% python3 -q
>>> import numpy as np
>>> import numpy.linalg as la
>>> np.set_printoptions(suppress=True, linewidth=100)
>>> feats = np.load("case18.npy")
>>> feats
array([[ 0,  8,  8,  1,  9, -3, -5, -5,  5,  5, -1, -4],
       [ 0,  0, -8,  3,  7,  1, -1, -7, -4, -4, -9,  0],
       [ 0,  0,  0,  0,  9,  6,  1,  3,  9,  5,  3,  3],
       [ 0,  0,  0,  0, -8, -9,  4,  8,  0, -8,  9,  7],
       [ 0,  0,  0,  0,  0,  4,  2,  9, -4,  1, -4,  5],
       [ 0,  0,  0,  0,  0,  0,  0, -7, -6, -6, -9,  1],
       [ 0,  0,  0,  0,  0,  0,  0,  7,  9, -7,  9,  1],
       [ 0,  0,  0,  0,  0,  0,  0,  0,  4,  1, -1,  7],
       [ 0,  0,  0,  0,  0,  0,  0,  0,  0, -3,  7,  8],
       [ 0,  0,  0,  0,  0,  0,  0,  0,  0,  0,  1,  6],
       [ 0,  0,  0,  0,  0,  0,  0,  0,  0,  0,  0, -1],
       [ 0,  0,  0,  0,  0,  0,  0,  0,  0,  0,  0,  0]])
>>> # triangular
>>> B = np.array([[0, 2],
...     [3, 2],
...     [0, 0],
...     [4, 0],
...     [4, 5],
...     [0, 3],
...     [5, 3],
...     [1, 5],
...     [0, 1],
...     [3, 1],
...     [0, 3],
...     [4, 3]])
>>> feats @ B
array([[ 33,   7],
       [ 16, -35],
       [ 71, 113],
       [  0,  25],
       [ 42,  63],
       [-21, -71],
       [-10,  67],
       [ 31,  23],
       [ 23,  42],
       [ 24,  21],
       [ -4,  -3],
       [  0,   0]])
>>> np.einsum("ik,kj->ij", feats, B)
array([[ 33,   7],
       [ 16, -35],
       [ 71, 113],
       [  0,  25],
       [ 42,  63],
       [-21, -71],
       [-10,  67],
       [ 31,  23],
       [ 23,  42],
       [ 24,  21],
       [ -4,  -3],
       [  0,   0]])
>>> np.einsum("ij->j", feats)
array([  0,   8,   0,   4,  17,  -1,   1,   8,  13, -16,   5,  33])
>>> np.einsum("ik,kj->ji", feats, B)
array([[ 33,  16,  71,   0,  42, -21, -10,  31,  23,  24,  -4,   0],
       [  7, -35, 113,  25,  63, -71,  67,  23,  42,  21,  -3,   0]])
>>> la.matrix_rank(feats @ B)
np.int64(2)
>>> rng = np.random.default_rng(582)
>>> z = rng.permutation(12)
>>> z
array([ 1,  6,  2, 10, 11,  5,  3,  9,  0,  4,  8,  7])
>>> B = feats[z][:, z]
>>> np.diag(B)
array([0, 0, 0, 0, 0, 0, 0, 0, 0, 0, 0, 0])
>>> B
array([[ 0, -1, -8, -9,  0,  1,  3, -4,  0,  7, -4, -7],
       [ 0,  0,  0,  9,  1,  0,  0, -7,  0,  0,  9,  7],
       [ 0,  1,  0,  3,  3,  6,  0,  5,  0,  9,  9,  3],
       [ 0,  0,  0,  0, -1,  0,  0,  0,  0,  0,  0,  0],
       [ 0,  0,  0,  0,  0,  0,  0,  0,  0,  0,  0,  0],
       [ 0,  0,  0, -9,  1,  0,  0, -6,  0,  0, -6, -7],
       [ 0,  4,  0,  9,  7, -9,  0, -8,  0, -8,  0,  8],
       [ 0,  0,  0,  1,  6,  0,  0,  0,  0,  0,  0,  0],
       [ 8, -5,  8, -1, -4, -3,  1,  5,  0,  9,  5, -5],
       [ 0,  2,  0, -4,  5,  4,  0,  1,  0,  0, -4,  9],
       [ 0,  0,  0,  7,  8,  0,  0, -3,  0,  0,  0,  0],
       [ 0,  0,  0, -1,  7,  0,  0,  1,  0,  0,  4,  0]])
>>> np.trace(B)
np.int64(0)
>>> np.argsort(-la.norm(feats, axis=0).round(6), kind="stable")[:3]
array([10,  7,  4])
>>> round(la.norm(feats, 2) / la.norm(feats), 1)
np.float64(0.6)
>>> blk = np.stack([feats, -1 * feats, feats[::-1]])
>>> la.matrix_rank(blk)
array([10, 10, 10])
>>> (blk @ feats.T).shape
(3, 12, 12)
>>> blk.sum(axis=0)
array([[ 0,  0,  0,  0,  0,  0,  0,  0,  0,  0,  0,  0],
       [ 0,  0,  0,  0,  0,  0,  0,  0,  0,  0,  0, -1],
       [ 0,  0,  0,  0,  0,  0,  0,  0,  0,  0,  1,  6],
       [ 0,  0,  0,  0,  0,  0,  0,  0,  0, -3,  7,  8],
       [ 0,  0,  0,  0,  0,  0,  0,  0,  4,  1, -1,  7],
       [ 0,  0,  0,  0,  0,  0,  0,  7,  9, -7,  9,  1],
       [ 0,  0,  0,  0,  0,  0,  0, -7, -6, -6, -9,  1],
       [ 0,  0,  0,  0,  0,  4,  2,  9, -4,  1, -4,  5],
       [ 0,  0,  0,  0, -8, -9,  4,  8,  0, -8,  9,  7],
       [ 0,  0,  0,  0,  9,  6,  1,  3,  9,  5,  3,  3],
       [ 0,  0, -8,  3,  7,  1, -1, -7, -4, -4, -9,  0],
       [ 0,  8,  8,  1,  9, -3, -5, -5,  5,  5, -1, -4]])
>>> np.einsum("bij,cij->bc", blk, blk)
array([[ 2142, -2142,    94],
       [-2142,  2142,   -94],
       [   94,   -94,  2142]])
>>> try:
...     la.inv(feats)
... except la.LinAlgError as e:
...     print("failed:", e)
... 
failed: Singular matrix
>>> np.prod(np.diag(feats)), np.round(la.det(feats), 1)
(np.int64(0), np.float64(0.0))
>>> [int(la.matrix_rank(la.matrix_power(feats, p))) for p in range(1, 13)]
[10, 8, 7, 6, 5, 4, 3, 2, 1, 0, 0, 0]
>>> M = np.loadtxt("x.csv", delimiter=",")
>>> M
array([[-0.8,  1.3,  1.7, -0.1, -3.2, -1.4, -1.5, -0.8, -1.3, -1.5, -1.3,  0.6, -1.7],
       [-0.2,  0.3,  0.4,  0. , -0.7, -0.3, -0.3, -0.2, -0.3, -0.3, -0.3,  0.1, -0.4],
       [-0.4,  0.5,  0.7, -0.1, -1.4, -0.6, -0.7, -0.4, -0.5, -0.7, -0.5,  0.2, -0.7],
       [-0.8,  1.2,  1.6, -0.1, -3. , -1.3, -1.4, -0.8, -1.2, -1.4, -1.2,  0.5, -1.6],
       [-0.4,  0.5,  0.7, -0.1, -1.4, -0.6, -0.7, -0.4, -0.5, -0.7, -0.5,  0.2, -0.7],
       [-0.4,  0.5,  0.7, -0.1, -1.4, -0.6, -0.7, -0.4, -0.5, -0.7, -0.5,  0.2, -0.7],
       [-0.7,  1.1,  1.4, -0.1, -2.8, -1.2, -1.3, -0.7, -1.1, -1.3, -1.1,  0.5, -1.4],
       [ 0.5, -0.8, -1.1,  0.1,  2.1,  0.9,  1. ,  0.5,  0.8,  1. ,  0.8, -0.4,  1.1],
       [ 0. ,  0. ,  0. ,  0. ,  0. ,  0. ,  0. ,  0. ,  0. ,  0. ,  0. ,  0. ,  0. ],
       [ 0.7, -1. , -1.3,  0.1,  2.5,  1.1,  1.2,  0.7,  1. ,  1.2,  1. , -0.4,  1.3]])
>>> # looks like rank 5
>>> left, s, VT = la.svd(M, full_matrices=False)
>>> np.round(np.sqrt((s ** 2).sum()), 1), round(la.norm(M), 1)
(np.float64(11.1), np.float64(11.1))
>>> np.round(np.cumsum(s ** 2) / np.sum(s ** 2), 1)
array([1., 1., 1., 1., 1., 1., 1., 1., 1., 1.])
>>> left.shape, s.shape, VT.shape
((10, 10), (10,), (10, 13))
>>> np.round(s / s[0], 1) + 0
array([1., 0., 0., 0., 0., 0., 0., 0., 0., 0.])
>>> (s > 1e-8).sum()
np.int64(5)
>>> np.allclose(left * s @ VT, M)
True
>>> np.round(np.abs(VT[0]), 1) + 0
array([0.2, 0.2, 0.3, 0. , 0.6, 0.3, 0.3, 0.2, 0.2, 0.3, 0.2, 0.1, 0.3])
